% python3 -q
>>> import numpy as np
>>> np.set_printoptions(precision=2, suppress=True, linewidth=200, legacy="1.25")
>>> feats = np.loadtxt("arr.csv", delimiter=",")
>>> feats
array([[ 2.,  4.,  2.,  4.,  2.,  2.,  0.,  2.,  4.],
       [ 8.,  7., 11.,  7.,  5.,  2.,  9.,  8., 13.],
       [14., 12., 11., 13., 10.,  6.,  9., 14., 19.],
       [12.,  8.,  6., 12.,  8.,  4.,  4., 10., 12.],
       [ 8.,  7.,  9.,  8.,  4.,  0.,  7.,  9., 14.],
       [ 8.,  6., 10.,  7.,  5.,  2.,  8.,  7., 11.],
       [ 0.,  4.,  4.,  2.,  0.,  0.,  2.,  2.,  6.],
       [12.,  9., 10., 11.,  8.,  4.,  8., 11., 15.],
       [14.,  8.,  9., 13.,  8.,  2.,  7., 12., 15.],
       [12., 13.,  4., 14.,  9.,  6.,  2., 14., 18.],
       [12., 13.,  4., 14.,  9.,  6.,  2., 14., 18.],
       [ 8.,  6.,  7.,  8.,  5.,  2.,  5.,  7., 10.],
       [ 8.,  8.,  6.,  9.,  5.,  2.,  4.,  9., 13.],
       [ 2.,  7.,  5.,  4.,  2.,  2.,  3.,  5., 10.],
       [10., 10.,  5., 11.,  8.,  6.,  3., 10., 13.],
       [10., 11.,  9., 10.,  8.,  6.,  7., 11., 16.],
       [ 4.,  2.,  6.,  4.,  2.,  0.,  4.,  2.,  4.]])
>>> # row 10 repeats row 9
>>> left, sigma, VT = np.linalg.svd(feats)
>>> np.argmax(sigma[:-1] / (sigma[1:] + 1e-6)) + 1
5
>>> sigma.round(2) + 0
array([104.07,  16.74,   9.3 ,   5.51,   3.33,   0.  ,   0.  ,   0.  ,   0.  ])
>>> Y = left[:, :5] @ np.diag(sigma[:5]) @ VT[:5]
>>> np.round(np.linalg.norm(feats - Y) / np.linalg.norm(feats), 2)
0.0
>>> np.linalg.matrix_rank(feats, rtol=0.05)
4
>>> np.round(np.linalg.norm(feats - Y, 2), 2), round(float(sigma[5]), 2)
(0.0, 0.0)
>>> E = np.load("mat.npy")
>>> E
array([[ 0,  0,  1,  3,  3,  1,  0,  2],
       [ 3,  0,  1,  1,  0,  0,  1,  2],
       [ 2,  1,  0,  3,  1,  3,  1,  0],
       [ 2,  2,  2,  0,  1,  3,  2,  3],
       [ 3,  2,  1,  2,  1,  3,  0,  3],
       [ 1,  2,  3,  3,  1,  0,  0,  3],
       [ 3,  1,  3,  2,  0,  2,  2,  3],
       [-3,  0,  0,  2,  3,  1, -1,  0]])
>>> round(float(np.trace(np.linalg.pinv(E) @ E)), 2)
7.0
>>> np.allclose(E[:-1].T @ np.linalg.lstsq(E[:-1].T, E[-1])[0], E[-1])
True
>>> np.abs(np.diag(np.linalg.qr(E)[1])) > 1e-9
array([ True,  True,  True,  True,  True,  True,  True, False])
>>> np.allclose(E, E.T)
False
>>> round(np.linalg.det(E), 2)
0.0
>>> np.linalg.matrix_power(E, 3)
array([[118, 123, 157, 236, 164, 169,  48, 228],
       [101, 107, 106, 134,  95, 148,  42, 163],
       [121, 129, 161, 287, 215, 231,  65, 240],
       [164, 173, 185, 269, 211, 277,  86, 287],
       [160, 171, 175, 265, 204, 270,  74, 278],
       [149, 150, 185, 242, 166, 199,  63, 268],
       [198, 199, 222, 304, 219, 296,  95, 332],
       [ 17,  16,  51, 102,  69,  21,   6,  65]])
>>> (E - E.T) / 2
array([[ 0. , -1.5, -0.5,  0.5,  0. ,  0. , -1.5,  2.5],
       [ 1.5,  0. ,  0. , -0.5, -1. , -1. ,  0. ,  1. ],
       [ 0.5,  0. ,  0. ,  0.5,  0. ,  0. , -1. ,  0. ],
       [-0.5,  0.5, -0.5,  0. , -0.5,  0. ,  0. ,  0.5],
       [ 0. ,  1. ,  0. ,  0.5,  0. ,  1. ,  0. ,  0. ],
       [ 0. ,  1. ,  0. ,  0. , -1. ,  0. , -1. ,  1. ],
       [ 1.5,  0. ,  1. ,  0. ,  0. ,  1. ,  0. ,  2. ],
       [-2.5, -1. ,  0. , -0.5,  0. , -1. , -2. ,  0. ]])
>>> np.allclose(E @ E.T, E.T @ E)
False
>>> E.inv()
Traceback (most recent call last):
  File "<python-input-22>", line 1, in <module>
    E.inv()
    ^^^^^
AttributeError: 'numpy.ndarray' object has no attribute 'inv'
>>> K = np.loadtxt("sample10.csv", delimiter=",")
>>> K
array([[5., 1., 0., 0., 0., 0., 0., 0., 0., 0., 0.],
       [0., 5., 1., 0., 0., 0., 0., 0., 0., 0., 0.],
       [0., 0., 5., 1., 0., 0., 0., 0., 0., 0., 0.],
       [0., 0., 0., 5., 1., 0., 0., 0., 0., 0., 0.],
       [0., 0., 0., 0., 5., 1., 0., 0., 0., 0., 0.],
       [0., 0., 0., 0., 0., 5., 1., 0., 0., 0., 0.],
       [0., 0., 0., 0., 0., 0., 5., 1., 0., 0., 0.],
       [0., 0., 0., 0., 0., 0., 0., 5., 1., 0., 0.],
       [0., 0., 0., 0., 0., 0., 0., 0., 5., 1., 0.],
       [0., 0., 0., 0., 0., 0., 0., 0., 0., 5., 1.],
       [0., 0., 0., 0., 0., 0., 0., 0., 0., 0., 5.]])
>>> # triangular, det is the product of the diagonal
>>> np.linalg.matrix_rank(K - K[0, 0] * np.eye(11))
10
>>> np.sort(np.linalg.eigvals(K))
array([5., 5., 5., 5., 5., 5., 5., 5., 5., 5., 5.])
>>> u = np.array([2, 1, 1, 0, 2, 0, 0, 0, 0, 1, 1])
>>> Y = K + np.outer(u, np.eye(11)[3])
>>> np.linalg.matrix_rank(Y - K)
1
>>> np.linalg.matrix_rank(np.linalg.inv(Y) - np.linalg.inv(K), tol=1e-8)
1
>>> round(np.linalg.det(Y) / np.linalg.det(K), 2), round(float(1 + np.linalg.solve(K, u)[3]), 2)
(0.92, 0.92)
>>> q, vecs = np.linalg.qr(K[:, :9])[0], np.linalg.qr(K[:, 9:])[0]
>>> sigma = np.linalg.svd(q.T @ vecs, compute_uv=False)
>>> np.degrees(np.arccos(sigma.clip(0, 1)))
array([78.47, 90.  ])
>>> (sigma > 0.9).sum()
0
>>> J = np.load("block2.npy")
>>> J
array([[ 0.  ,  0.  ,  0.  , -1.2 , -0.7 , -1.2 ,  1.9 , -0.2 ],
       [-0.7 , -0.27,  0.1 , -0.4 ,  0.4 , -1.8 ,  1.  , -1.4 ],
       [ 0.3 , -2.07,  1.  , -0.5 , -1.5 ,  1.3 , -0.5 ,  0.3 ],
       [-1.6 ,  0.  ,  0.  ,  0.8 , -2.6 ,  1.  ,  1.4 ,  0.8 ],
       [ 2.  ,  1.79, -0.9 ,  1.3 ,  0.2 , -1.1 ,  0.3 , -0.3 ],
       [ 1.1 ,  1.81, -0.9 ,  2.  , -0.1 ,  0.2 , -1.1 ,  2.4 ],
       [-0.2 ,  0.03,  0.  , -1.  , -1.8 ,  0.6 ,  1.5 , -0.7 ],
       [ 0.3 , -0.25,  0.1 ,  1.6 , -0.6 , -0.1 , -1.2 , -1.2 ],
       [ 0.8 , -1.75,  0.9 , -0.9 , -0.2 ,  1.5 , -0.4 ,  1.  ],
       [-0.5 , -3.23,  1.6 ,  0.9 ,  1.  , -0.3 ,  0.7 , -0.9 ],
       [-0.7 ,  4.39, -2.2 ,  0.7 , -1.2 , -0.2 , -1.4 , -0.1 ],
       [-0.5 , -0.63,  0.3 , -0.5 ,  0.  ,  0.9 ,  0.4 , -1.4 ],
       [ 0.2 ,  2.23, -1.1 , -0.1 , -1.1 , -0.9 ,  0.  ,  0.3 ],
       [ 0.2 , -1.41,  0.7 ,  1.5 , -3.  ,  0.5 ,  0.9 ,  0.  ],
       [-0.6 , -0.45,  0.3 ,  0.9 ,  1.  , -1.9 , -1.7 ,  0.  ],
       [-0.3 , -3.64,  1.8 ,  1.6 ,  0.5 ,  0.5 ,  0.3 ,  0.2 ],
       [ 1.7 ,  1.32, -0.7 , -0.7 ,  0.7 ,  0.2 , -0.8 ,  0.  ],
       [ 0.1 ,  1.85, -0.9 , -0.9 , -0.6 ,  0.3 , -1.9 ,  1.4 ],
       [-2.1 ,  1.13, -0.6 , -0.4 ,  0.7 ,  0.  ,  0.9 , -0.2 ],
       [ 1.6 ,  5.2 , -2.6 , -1.6 ,  0.3 , -0.7 , -0.8 , -1.  ],
       [-0.4 ,  0.6 , -0.3 ,  2.7 , -1.1 , -1.4 ,  0.3 , -0.2 ],
       [-0.5 , -0.42,  0.2 ,  2.  , -1.6 , -1.8 , -1.2 , -0.2 ],
       [ 2.8 , -0.3 ,  0.2 , -0.2 ,  0.2 ,  0.2 ,  0.1 , -0.3 ],
       [ 2.3 ,  0.15, -0.1 , -0.9 ,  2.7 ,  0.4 ,  0.  ,  2.1 ],
       [ 0.5 ,  2.22, -1.1 ,  1.9 ,  1.2 , -0.3 ,  0.2 , -0.8 ],
       [ 0.1 , -0.96,  0.5 ,  0.5 ,  0.5 , -0.5 , -0.8 ,  1.8 ],
       [-0.7 ,  3.13, -1.6 , -1.1 , -1.1 ,  0.1 , -1.  ,  0.6 ],
       [-1.7 ,  5.11, -2.6 , -0.1 ,  0.2 ,  1.6 ,  0.3 ,  1.9 ],
       [-0.3 , -0.46,  0.2 ,  0.4 , -0.5 , -0.8 , -1.  ,  0.  ],
       [ 1.5 ,  0.41, -0.2 ,  0.8 ,  0.5 ,  0.2 , -1.5 , -0.2 ],
       [-1.3 ,  1.33, -0.7 ,  0.4 ,  0.4 , -1.5 , -0.3 , -1.  ],
       [ 0.7 ,  3.62, -1.8 ,  0.4 ,  0.2 , -0.1 ,  0.2 ,  1.2 ],
       [-0.6 , -0.8 ,  0.4 , -0.2 ,  0.4 ,  0.  , -1.7 , -0.8 ]])
>>> Y = np.c_[J[:, :5] @ np.array([[6, -2, -7, -6, -1],
...     [1, -4, 2, -6, 8],
...     [-3, -7, 3, 2, 3],
...     [4, -3, -5, 8, -8],
...     [-7, -6, -1, 2, 2]]), np.array([-1, -1, -1, -1, 2, 2, 0, -2, 0, 1, 2, 2, -2, 1, -1, -2, 1, 0, 0, 1, 1, 1, 0, 0, 2, -1, -2, 0, 1, -1, -1, 0, -1])]
>>> Y
array([[  0.1 ,   7.8 ,   6.7 , -11.  ,   8.2 ,  -1.  ],
       [ -9.17,   0.58,   6.26,   3.62,   2.84,  -1.  ],
       [  5.23,  11.18,   0.76,   5.62, -12.86,  -1.  ],
       [ 11.8 ,  16.4 ,   9.8 ,  10.8 , -10.  ,  -1.  ],
       [ 20.29,  -9.96, -19.82, -13.74,  -0.38,   2.  ],
       [ 19.81,  -8.54, -16.68,  -3.46,  -5.52,   2.  ],
       [  7.43,  14.08,   8.26, -10.58,   4.84,   0.  ],
       [ 11.85,  -1.5 ,  -9.7 ,  11.5 , -16.  ,  -2.  ],
       [ -1.85,   3.  ,  -1.7 ,  -0.1 ,  -5.3 ,   0.  ],
       [-14.43,  -5.98,  -3.66,  34.78, -25.74,   1.  ],
       [ 17.99,   4.34,   4.78, -23.34,  21.22,   2.  ],
       [ -6.53,   2.92,   5.64,   3.38,   0.36,   2.  ],
       [ 14.03,   5.28,   1.36, -19.78,  12.94,  -2.  ],
       [ 24.69,  13.84,  -6.62,  14.66, -27.38,   1.  ],
       [ -8.35,  -7.8 ,  -1.3 ,  16.1 ,  -7.3 ,  -1.  ],
       [ -7.94,  -5.24,  -8.28,  41.04, -35.22,  -2.  ],
       [  5.92,  -5.88,  -8.56, -23.72,  13.76,   1.  ],
       [  5.75,   5.  ,   5.4 , -21.9 ,  18.  ,   0.  ],
       [-16.17,   0.88,  16.46,   2.82,  13.94,   0.  ],
       [ 14.1 ,  -2.8 ,  -0.9 , -58.2 ,  45.6 ,   1.  ],
       [ 17.6 ,  -1.  ,  -9.3 ,  17.6 , -19.5 ,   1.  ],
       [ 15.18,   4.88,  -5.14,  18.72, -21.46,   1.  ],
       [ 13.7 ,  -6.4 , -18.8 , -15.8 ,  -2.6 ,   0.  ],
       [ -8.25, -18.  , -14.3 , -16.7 ,  11.2 ,   0.  ],
       [  7.72, -15.08, -13.06,  -0.92,   1.16,   2.  ],
       [ -3.36,  -4.36,  -4.12,  11.16,  -9.28,  -1.  ],
       [  7.03,   9.98,  12.96, -28.78,  27.54,  -2.  ],
       [  0.91,   0.26,  14.62, -26.06,  35.98,   0.  ],
       [  2.24,   2.84,   0.28,   7.16,  -6.98,   1.  ],
       [  9.71,  -8.64, -14.78,  -4.46,  -4.22,  -1.  ],
       [ -5.57,  -1.42,   7.26,   2.42,   7.44,  -1.  ],
       [ 13.42,  -5.68,  -5.26, -25.92,  20.06,   0.  ],
       [ -9.2 ,  -0.2 ,   4.4 ,   8.4 ,  -2.2 ,  -1.  ]])
>>> np.linalg.norm(np.linalg.qr(J)[0].T @ Y, axis=0) ** 2 / ((Y ** 2).sum(axis=0) + 1e-12)
array([1.  , 1.  , 1.  , 1.  , 1.  , 0.24])
>>> np.round(np.linalg.norm(Y - J @ np.linalg.lstsq(J, Y)[0], axis=0), 2) + 0
array([0.  , 0.  , 0.  , 0.  , 0.  , 6.27])
>>> np.linalg.matrix_rank(np.c_[J, Y])
9
>>> np.round(np.linalg.lstsq(J, Y[:, 0])[0], 2) + 0
array([ 6.,  1., -3.,  4., -7.,  0.,  0.,  0.])
>>> np.linalg.matrix_rank(Y)
6
>>> x0 = np.array([5, -4, -1, 3, -1, 0, -5, -3])
>>> rhs = J @ x0
>>> np.round(np.linalg.solve(J.T @ J, J.T @ rhs), 2) + 0
array([ 5., -4., -1.,  3., -1.,  0., -5., -3.])
>>> np.round(np.linalg.lstsq(J, rhs)[0], 2) + 0
array([ 5., -4., -1.,  3., -1.,  0., -5., -3.])
>>> np.round(np.linalg.pinv(J) @ J, 2) + 0
array([[1., 0., 0., 0., 0., 0., 0., 0.],
       [0., 1., 0., 0., 0., 0., 0., 0.],
       [0., 0., 1., 0., 0., 0., 0., 0.],
       [0., 0., 0., 1., 0., 0., 0., 0.],
       [0., 0., 0., 0., 1., 0., 0., 0.],
       [0., 0., 0., 0., 0., 1., 0., 0.],
       [0., 0., 0., 0., 0., 0., 1., 0.],
       [0., 0., 0., 0., 0., 0., 0., 1.]])
>>> rng = np.random.default_rng(80550)
>>> rhs = rhs + 0.1 * rng.normal(size=33)
>>> rhs
array([-11.83,  -4.8 ,  10.44, -12.57,   6.96,   3.47,  -7.57,  17.36,   6.61,   9.62,  -8.29,   0.36,  -6.98,   9.03,   8.65,  13.47,   5.18,  -2.94, -20.25,  -8.39,   4.21,  13.13,  14.62,  -0.8 ,
         0.62,   3.47, -13.56, -34.07,   6.93,  16.13,  -5.61, -12.85,   9.69])
>>> c, *_ = np.linalg.lstsq(J, rhs)
>>> np.round(np.linalg.norm(rhs - J @ c), 2)
0.43
>>> [round(float(np.linalg.norm(np.linalg.solve(J.T @ J + lam * np.eye(8), J.T @ rhs))), 2) for lam in (0, 1, 10, 100)]
[9.53, 8.64, 7.06, 3.02]
